>>> import numpy as np
>>> np.set_printoptions(precision=1, suppress=True, linewidth=200)
>>> tidy = lambda a: np.round(a, 1) + 0
>>> feats = np.load("arr.npy")
>>> feats
array([[0, 0, 2],
       [1, 0, 0],
       [0, 1, 0]])
>>> vec = np.array([8, -6, -4])
>>> y = feats @ vec
>>> y
array([-8,  8, -6])
>>> tidy(np.linalg.solve(feats, y))
array([ 8., -6., -4.])
>>> tidy(np.linalg.solve(feats.T, feats[2]))
array([0., 0., 1.])
>>> P = np.triu(np.array([[-3, -3, 1], [5, -4, 3], [-2, -1, -1]]), 1) + np.eye(3)
>>> M2 = P @ feats @ np.linalg.inv(P)
>>> M2
array([[ -3.,  -8.,  29.],
       [  1.,   6., -19.],
       [  0.,   1.,  -3.]])
>>> np.trace(M2), np.trace(feats)
(np.float64(0.0), np.int64(0))
>>> np.linalg.matrix_rank(M2)
np.int64(3)
>>> P @ feats - feats @ P
array([[-3.,  1.,  0.],
       [ 0.,  6., -1.],
       [ 0.,  0., -3.]])
>>> rng = np.random.default_rng(512227)
>>> idx = rng.permutation(3)
>>> idx
array([0, 2, 1])
>>> M2 = feats[idx][:, idx]
>>> np.allclose(M2, feats)
False
>>> W = np.array([[1, 2, -7, -8], [7, -3, -9, 2], [-9, 4, 4, -8]])
>>> coef = np.array([3, 1, -3, -1])
>>> act = np.maximum(feats @ W + coef, 0)
>>> tidy((act > 0).mean(axis=0))
array([0.7, 0.7, 0.3, 0.3])
>>> Z = np.array([[2, 1, -2], [1, -3, -1], [-2, -3, 2], [-2, -2, -2]])
>>> (act @ Z).round(6).argmax(axis=1)
array([2, 0, 0])
>>> X = np.load("block15.npy")
>>> tidy(X)
array([[ 1. ,  0. ,  0. ,  0. ,  0. ],
       [ 0. ,  0.9, -0.2, -0.2, -0.2],
       [ 0. , -0.2,  0.6, -0.3, -0.3],
       [ 0. , -0.2, -0.3,  0.8, -0.2],
       [ 0. , -0.2, -0.3, -0.2,  0.7]])
>>> np.argsort(-np.linalg.norm(X, axis=0).round(6), kind="stable")[:3]
array([0, 1, 3])
>>> tidy(np.linalg.norm(X, 2) / np.linalg.norm(X))
np.float64(0.5)
>>> U, s, VT = np.linalg.svd(X)
>>> evecs = VT[:(s > 1e-8).sum()]
>>> vec = X[1] + 2 * X[3] + rng.integers(2) * np.eye(5)[1]
>>> tidy(vec)
array([ 0. ,  0.6, -0.8,  1.5, -0.6])
>>> np.linalg.matrix_rank(np.vstack([X, vec]))
np.int64(4)
>>> np.allclose(evecs.T @ evecs @ vec, vec)
True
>>> tidy(np.linalg.norm(vec - evecs.T @ evecs @ vec))
np.float64(0.0)
>>> tidy(evecs.T @ evecs)
array([[ 1. ,  0. ,  0. ,  0. ,  0. ],
       [ 0. ,  0.9, -0.2, -0.2, -0.2],
       [ 0. , -0.2,  0.6, -0.3, -0.3],
       [ 0. , -0.2, -0.3,  0.8, -0.2],
       [ 0. , -0.2, -0.3, -0.2,  0.7]])
>>> tidy(X @ np.linalg.pinv(X) @ X)
array([[ 1. ,  0. ,  0. ,  0. ,  0. ],
       [ 0. ,  0.9, -0.2, -0.2, -0.2],
       [ 0. , -0.2,  0.6, -0.3, -0.3],
       [ 0. , -0.2, -0.3,  0.8, -0.2],
       [ 0. , -0.2, -0.3, -0.2,  0.7]])
>>> np.abs(np.diag(np.linalg.qr(X)[1])) > 1e-9
array([ True,  True,  True,  True, False])
>>> tidy(np.trace(np.linalg.pinv(X) @ X))
np.float64(4.0)
>>> mat = np.load("sample8.npy")
>>> tidy(mat)
array([[-5.6,  3.8, -0.8,  7.3],
       [-4.3, -8.3,  3.3,  1.2],
       [-7. , -3.4,  1.9,  6. ],
       [ 1.7,  9.1, -3.3,  1.8],
       [-6.4,  1.9,  0. ,  7.4],
       [ 4.7,  8. , -3.3, -1.8],
       [-5.7,  3.6, -0.7,  7.4],
       [ 4.2,  8.4, -3.3, -1.1],
       [ 6.6,  5.1, -2.4, -4.9],
       [ 5.6, -3.7,  0.7, -7.3],
       [ 2.3, -7.7,  2.4, -5.4],
       [ 6.2,  6.2, -2.8, -4. ],
       [-6.8,  0.6,  0.5,  7.3],
       [-4.5, -8.1,  3.3,  1.5],
       [-6.6, -5.1,  2.5,  4.9],
       [ 5.6,  7.1, -3. , -3. ],
       [ 6.1,  6.3, -2.8, -3.9],
       [ 2.2, -7.7,  2.5, -5.4],
       [ 2.8,  9. , -3.4,  0.7],
       [ 7. ,  3.2, -1.8, -6.1],
       [-6.7, -5. ,  2.4,  5. ],
       [ 6.8,  4.7, -2.3, -5.2],
       [ 4.4,  8.2, -3.3, -1.3],
       [-4.9, -7.9,  3.2,  2. ],
       [ 0.6, -8.7,  2.9, -4. ],
       [-6.8, -4.5,  2.3,  5.3],
       [ 6.8, -0.6, -0.5, -7.3],
       [ 5.9, -3.2,  0.5, -7.4]])
>>> Xs = mat - mat.mean(axis=0)
>>> U, s, VT = np.linalg.svd(Xs, full_matrices=False)
>>> (np.sign(U[:, 0]) == np.sign(U[0, 0])).astype(int)
array([1, 1, 1, 0, 1, 0, 1, 0, 0, 0, 1, 0, 1, 1, 1, 0, 0, 1, 0, 0, 1, 0, 0, 1, 1, 1, 0, 0])
>>> tidy(Xs.mean(axis=0))
array([0., 0., 0., 0.])
>>> tidy(s ** 2 / (s ** 2).sum())
array([0.6, 0.4, 0. , 0. ])
>>> np.searchsorted(np.cumsum(s ** 2) / (s ** 2).sum(), 0.9) + 1
np.int64(2)
>>> np.abs(VT[0]).argmax()
np.int64(0)
>>> np.linalg.matrix_rank(Xs)
np.int64(2)
>>> tidy((s ** 2).sum() ** 2 / (s ** 4).sum())
np.float64(1.8)
>>> cov = np.cov(mat, rowvar=False)
>>> np.argsort(-mat.std(axis=0).round(6), kind="stable")
array([1, 0, 3, 2])
>>> tidy(mat.std(axis=0))
array([5.4, 6.2, 2.5, 5. ])
>>> tidy(np.median(mat, axis=0))
array([ 2.3,  1.3, -0.3, -1.2])
>>> tidy(cov)
array([[ 30.7,  16.2,  -8.8, -25.6],
       [ 16.2,  39.9, -15.5,  -1.2],
       [ -8.8, -15.5,   6.3,   3. ],
       [-25.6,  -1.2,   3. ,  26.2]])
>>> cov.shape
(4, 4)
>>> tidy(np.corrcoef(mat[:, 0], mat[:, 2])[0, 1])
np.float64(-0.6)
>>> np.linalg.norm(feats, axis=1).argmax()
np.int64(0)
>>> tidy(np.linalg.norm(feats, 1)), tidy(np.linalg.norm(feats, np.inf))
(np.float64(2.0), np.float64(2.0))
>>> tidy(np.linalg.norm(feats[1], 1)), tidy(np.linalg.norm(feats[1], np.inf))
(np.float64(1.0), np.float64(1.0))
>>> tidy(np.linalg.norm(feats, axis=0))
array([1., 1., 2.])
>>> tidy(np.linalg.norm(feats[1] - feats[2]))
np.float64(1.4)
>>> tidy(np.linalg.norm(feats) ** 2 / np.linalg.norm(feats, 2) ** 2)
np.float64(1.5)
>>> K = np.load("data.npy")
>>> K
array([[-2.,  1.,  1.],
       [ 1., -2.,  1.],
       [ 1.,  1., -2.]])
>>> t3 = np.stack([K, 5 * K, K[::-1]])
>>> t3.sum(axis=0)
array([[-11.,   7.,   4.],
       [  7., -14.,   7.],
       [  4.,   7., -11.]])
>>> np.linalg.matrix_rank(t3.reshape(3, -1))
np.int64(2)
>>> M = np.array([[0, 0, -2], [0, 0, 0], [0, 0, 0], [0, 0, 0], [0, -3, 0]])
>>> M @ M.T
array([[4, 0, 0, 0, 0],
       [0, 0, 0, 0, 0],
       [0, 0, 0, 0, 0],
       [0, 0, 0, 0, 0],
       [0, 0, 0, 0, 9]])
>>> M.T @ M
array([[0, 0, 0],
       [0, 9, 0],
       [0, 0, 4]])
>>> tidy(np.linalg.pinv(M))
array([[ 0. ,  0. ,  0. ,  0. ,  0. ],
       [ 0. ,  0. ,  0. ,  0. , -0.3],
       [-0.5,  0. ,  0. ,  0. ,  0. ]])
>>> arr = np.load("out14.npy")
>>> arr
array([[-6. ,  4. ,  0. ,  1. ],
       [-0.9,  2.5,  0. ,  2.8],
       [-1.5,  2.3,  0. ,  2.4],
       [-6.6, -0.1,  0. , -1.3],
       [ 0.6, -2.4,  0. ,  1.1],
       [-3.4, -1.8,  0. , -0.6],
       [-2.6, -1.4,  0. ,  0. ],
       [-1.5, -0.2,  0. ,  1.2],
       [-2.3,  1. ,  0. ,  1.4],
       [-3.2,  3.2,  0. ,  2. ],
       [-1.7,  5.9,  0. ,  4.1],
       [ 2.8,  4.3,  0. ,  5.5],
       [-1.6,  4.6,  0. ,  3.5]])
>>> M2 = X + rng.integers(-2, 3, (5, 4)) @ rng.integers(-2, 3, (4, 5))
>>> tidy(M2)
array([[11. ,  2. , -6. , -6. , -4. ],
       [10. ,  2.9, -8.2, -3.2, -6.2],
       [-6. , -1.2,  4.6,  3.7,  1.7],
       [ 8. ,  2.8, -6.3,  1.8, -4.2],
       [ 1. , -1.2, -5.3,  2.8, -5.3]])
>>> np.abs(M2 - X).sum(axis=1)
array([28., 29., 17., 22., 16.])
>>> M2 - X
array([[10.,  2., -6., -6., -4.],
       [10.,  2., -8., -3., -6.],
       [-6., -1.,  4.,  4.,  2.],
       [ 8.,  3., -6.,  1., -4.],
       [ 1., -1., -5.,  3., -6.]])
>>> np.linalg.matrix_rank(M2 - X, tol=1e-8)
np.int64(4)
